% python3 -q
>>> import numpy as np
>>> import numpy.linalg as la
>>> np.set_printoptions(precision=2, suppress=True, linewidth=100)
>>> data = np.loadtxt("a.csv", delimiter=",")
>>> print(data)
[[ 1.  5.  4.  5.  4.  0.  5. -1. -2. -2.]
 [ 1.  2.  2.  3.  1.  5.  5. -2.  1.  1.]
 [ 4.  5.  4.  5.  4.  2.  1.  0. -1.  1.]
 [ 4.  0.  2.  4.  5.  1.  3. -1. -1.  2.]
 [ 5.  3.  2.  0.  2.  0.  4.  1. -2. -2.]
 [ 3.  3.  0.  3.  3.  5.  0.  1.  0. -2.]
 [ 2.  0.  0.  2.  3.  2.  5.  1.  2.  2.]
 [ 0.  0.  0.  0.  0.  0.  0.  1.  5.  4.]
 [ 0.  0.  0.  0.  0.  0.  0.  7.  8.  2.]
 [ 0.  0.  0.  0.  0.  0.  0.  6.  6.  4.]]
>>> x0 = np.array([-2, -2, 0, -1, 1, -1, 0, 0, -2, 0])
>>> target = data @ x0
>>> print(target)
[ -9. -15. -19.  -6. -10. -17.  -9. -10. -16. -12.]
>>> print(np.round(la.solve(data, target + data[:, 8]), 2) + 0)
[-2. -2.  0. -1.  1. -1.  0.  0. -1.  0.]
>>> B = data[0, 0] * data[1:] - np.outer(data[1:, 0], data[0])
>>> print(B)
[[  0.  -3.  -2.  -2.  -3.   5.   0.  -1.   3.   3.]
 [  0. -15. -12. -15. -12.   2. -19.   4.   7.   9.]
 [  0. -20. -14. -16. -11.   1. -17.   3.   7.  10.]
 [  0. -22. -18. -25. -18.   0. -21.   6.   8.   8.]
 [  0. -12. -12. -12.  -9.   5. -15.   4.   6.   4.]
 [  0. -10.  -8.  -8.  -5.   2.  -5.   3.   6.   6.]
 [  0.   0.   0.   0.   0.   0.   0.   1.   5.   4.]
 [  0.   0.   0.   0.   0.   0.   0.   7.   8.   2.]
 [  0.   0.   0.   0.   0.   0.   0.   6.   6.   4.]]
>>> print(np.flatnonzero(~B.round(6).any(axis=1)))
[]
>>> print(la.matrix_rank(B), la.matrix_rank(data))
9 10
>>> J = np.minimum.outer(np.arange(1, 14), np.arange(1, 14)) * 5
>>> print(J)
[[ 5  5  5  5  5  5  5  5  5  5  5  5  5]
 [ 5 10 10 10 10 10 10 10 10 10 10 10 10]
 [ 5 10 15 15 15 15 15 15 15 15 15 15 15]
 [ 5 10 15 20 20 20 20 20 20 20 20 20 20]
 [ 5 10 15 20 25 25 25 25 25 25 25 25 25]
 [ 5 10 15 20 25 30 30 30 30 30 30 30 30]
 [ 5 10 15 20 25 30 35 35 35 35 35 35 35]
 [ 5 10 15 20 25 30 35 40 40 40 40 40 40]
 [ 5 10 15 20 25 30 35 40 45 45 45 45 45]
 [ 5 10 15 20 25 30 35 40 45 50 50 50 50]
 [ 5 10 15 20 25 30 35 40 45 50 55 55 55]
 [ 5 10 15 20 25 30 35 40 45 50 55 60 60]
 [ 5 10 15 20 25 30 35 40 45 50 55 60 65]]
>>> # equal to its transpose
>>> x0 = np.ones(13)
>>> for _ in range(4):
...     x0 = J @ x0
...     x0 /= la.norm(x0)
...     print(round(x0 @ J @ x0, 2))
... 
369.26
369.73
369.73
369.73
>>> print(x0)
[0.04 0.09 0.13 0.17 0.21 0.25 0.28 0.31 0.33 0.35 0.37 0.38 0.38]
